>>> import numpy as np
>>> from numpy import linalg as LA
>>> np.set_printoptions(precision=2, suppress=True, linewidth=100)
>>> def rnd(a):
...     return np.round(a, 2) + 0
... 
>>> A = np.array([[-6, -2, -6, -2, -6, -2],
...     [-1, 8, -1, 8, -1, 8],
...     [-3, 8, -3, 8, -3, 8],
...     [-6, -2, -6, -2, -6, -2],
...     [-1, 8, -1, 8, -1, 8],
...     [-3, 8, -3, 8, -3, 8]])
>>> np.abs(np.diag(LA.qr(A)[1])) > 1e-9
array([ True,  True, False, False, False, False])
>>> try:
...     LA.inv(A)
... except LA.LinAlgError as e:
...     print("failed:", e)
... 
failed: Singular matrix
>>> np.unique(A.round(6), axis=0).shape
(3, 6)
>>> t3 = np.stack([A, 2 * A, A[::-1]])
>>> LA.matrix_rank(t3.reshape(3, -1))
np.int64(2)
>>> t3.shape
(3, 6, 6)
>>> rng = np.random.default_rng(657996)
>>> labels = rng.permutation(6)
>>> labels
array([2, 1, 3, 5, 0, 4])
>>> other = A[labels][:, labels]
>>> np.trace(other)
np.int64(4)
>>> print(np.allclose(other, A))
False
>>> other
array([[-3,  8,  8,  8, -3, -3],
       [-1,  8,  8,  8, -1, -1],
       [-6, -2, -2, -2, -6, -6],
       [-3,  8,  8,  8, -3, -3],
       [-6, -2, -2, -2, -6, -6],
       [-1,  8,  8,  8, -1, -1]])
>>> rnd(np.sort(np.abs(LA.eigvals(other))))
array([0., 0., 0., 0., 0., 4.])
>>> J = np.loadtxt("out13.csv", delimiter=",")
>>> J
array([[1., 3., 3., 5., 0., 1., 0.],
       [0., 5., 1., 2., 2., 1., 3.],
       [4., 3., 0., 3., 1., 2., 0.],
       [4., 4., 1., 5., 4., 1., 4.],
       [5., 4., 5., 5., 1., 3., 0.],
       [5., 3., 0., 5., 0., 0., 1.],
       [5., 2., 5., 1., 5., 2., 2.]])
>>> x = np.array([7, 1, 4, 0, -3, 3, 9])
>>> rhs = J @ x
>>> rhs
array([25., 33., 34., 63., 65., 47., 66.])
>>> rnd(LA.solve(J, J[:, 6]))
array([0., 0., 0., 0., 0., 0., 1.])
>>> rnd(LA.solve(J.T, J[4]))
array([0., 0., 0., 0., 1., 0., 0.])
>>> rnd(LA.solve(J, rhs))
array([ 7.,  1.,  4.,  0., -3.,  3.,  9.])
>>> labels = rng.permutation(7)
>>> labels
array([5, 3, 4, 2, 1, 0, 6])
>>> other = J[labels][:, labels]
>>> print(np.trace(other))
14.0
>>> print(rnd(np.sort(np.abs(LA.eigvals(other)))))
[ 1.13  1.13  2.34  3.3   5.48  5.48 17.48]
>>> print(np.allclose(other, J))
False
>>> labels = rng.permutation(7)
>>> other = J[:, labels] * rng.choice([-1, 1], 7)
>>> other
array([[-1.,  1.,  3.,  0., -3.,  5.,  0.],
       [-0.,  1.,  1.,  2., -5.,  2.,  3.],
       [-4.,  2.,  0.,  1., -3.,  3.,  0.],
       [-4.,  1.,  1.,  4., -4.,  5.,  4.],
       [-5.,  3.,  5.,  1., -4.,  5.,  0.],
       [-5.,  0.,  0.,  0., -3.,  5.,  1.],
       [-5.,  2.,  5.,  5., -2.,  1.,  2.]])
>>> Uu, _, Vh = LA.svd(J.T @ other)
>>> print(labels)
[0 5 2 4 1 3 6]
>>> other = J / LA.norm(J, axis=1, keepdims=True)
>>> gram = other @ other.T
>>> print(np.argwhere(np.triu(np.abs(gram) > 0.95, 1)))
[]
>>> rnd(LA.norm(other, axis=1))
array([1., 1., 1., 1., 1., 1., 1.])
>>> rnd(gram[0])
array([1.  , 0.65, 0.72, 0.7 , 0.89, 0.75, 0.52])
>>> (gram - 2 * np.eye(7)).round(6).argmax(axis=1)
array([4, 3, 5, 5, 0, 2, 4])
>>> F = np.load("mat.npy")
>>> F
array([[ 3, -2, -1],
       [ 6, -4, -2],
       [-3,  2,  1],
       [ 0,  0,  0],
       [-6,  4,  2],
       [ 0,  0,  0]])
>>> gram = F.T @ F
>>> gram
array([[ 90, -60, -30],
       [-60,  40,  20],
       [-30,  20,  10]])
>>> print(rnd(LA.eigvalsh(gram)[::-1]))
[140.   0.   0.]
>>> (F @ F.T).shape
(6, 6)
>>> np.diag(gram)
array([90, 40, 10])
>>> m1 = np.load("a.npy")
>>> m1
array([[ 0,  2],
       [ 0, 21]])
>>> Uu, sigma, Vh = LA.svd(m1)
>>> evecs = Vh[:(sigma > 1e-8).sum()]
>>> x = m1[0] + 2 * m1[1] + rng.integers(2) * np.eye(2)[1]
>>> x
array([ 0., 45.])
>>> rnd(LA.norm(x - evecs.T @ evecs @ x))
np.float64(0.0)
>>> LA.matrix_rank(np.vstack([m1, x]))
np.int64(1)
>>> x = np.array([2, -1])
>>> h = np.maximum(m1 @ x, 0)
>>> np.flatnonzero(h > 1e-9)
array([], dtype=int64)
>>> m1 * (h > 1e-9)[:, None]
array([[0, 0],
       [0, 0]])
>>> rnd(np.tanh(m1 @ x))
array([-0.96, -1.  ])
>>> W0 = np.loadtxt("data.csv", delimiter=",")
>>> rnd(W0)
array([[0.4 , 0.4 , 0.08, 0.24, 0.08, 0.08],
       [0.4 , 0.4 , 0.08, 0.24, 0.08, 0.08],
       [0.08, 0.08, 0.02, 0.05, 0.02, 0.02],
       [0.24, 0.24, 0.05, 0.15, 0.05, 0.05],
       [0.08, 0.08, 0.02, 0.05, 0.02, 0.02],
       [0.08, 0.08, 0.02, 0.05, 0.02, 0.02]])
>>> labels = rng.permutation(6)
>>> labels
array([4, 3, 2, 0, 1, 5])
>>> other = W0[labels][:, labels]
>>> rnd(np.trace(other))
np.float64(1.0)
>>> rnd(other)
array([[0.02, 0.05, 0.02, 0.08, 0.08, 0.02],
       [0.05, 0.15, 0.05, 0.24, 0.24, 0.05],
       [0.02, 0.05, 0.02, 0.08, 0.08, 0.02],
       [0.08, 0.24, 0.08, 0.4 , 0.4 , 0.08],
       [0.08, 0.24, 0.08, 0.4 , 0.4 , 0.08],
       [0.02, 0.05, 0.02, 0.08, 0.08, 0.02]])
>>> rnd(np.trace(LA.pinv(W0) @ W0))
np.float64(1.0)
>>> np.allclose(W0[:-1].T @ LA.lstsq(W0[:-1].T, W0[-1])[0], W0[-1])
True
>>> np.unique(W0.round(6), axis=0).shape
(3, 6)
>>> print(np.abs(np.diag(LA.qr(W0)[1])) > 1e-9)
[ True False False False False False]
>>> print(rnd(W0 @ LA.pinv(W0) @ W0))
[[0.4  0.4  0.08 0.24 0.08 0.08]
 [0.4  0.4  0.08 0.24 0.08 0.08]
 [0.08 0.08 0.02 0.05 0.02 0.02]
 [0.24 0.24 0.05 0.15 0.05 0.05]
 [0.08 0.08 0.02 0.05 0.02 0.02]
 [0.08 0.08 0.02 0.05 0.02 0.02]]
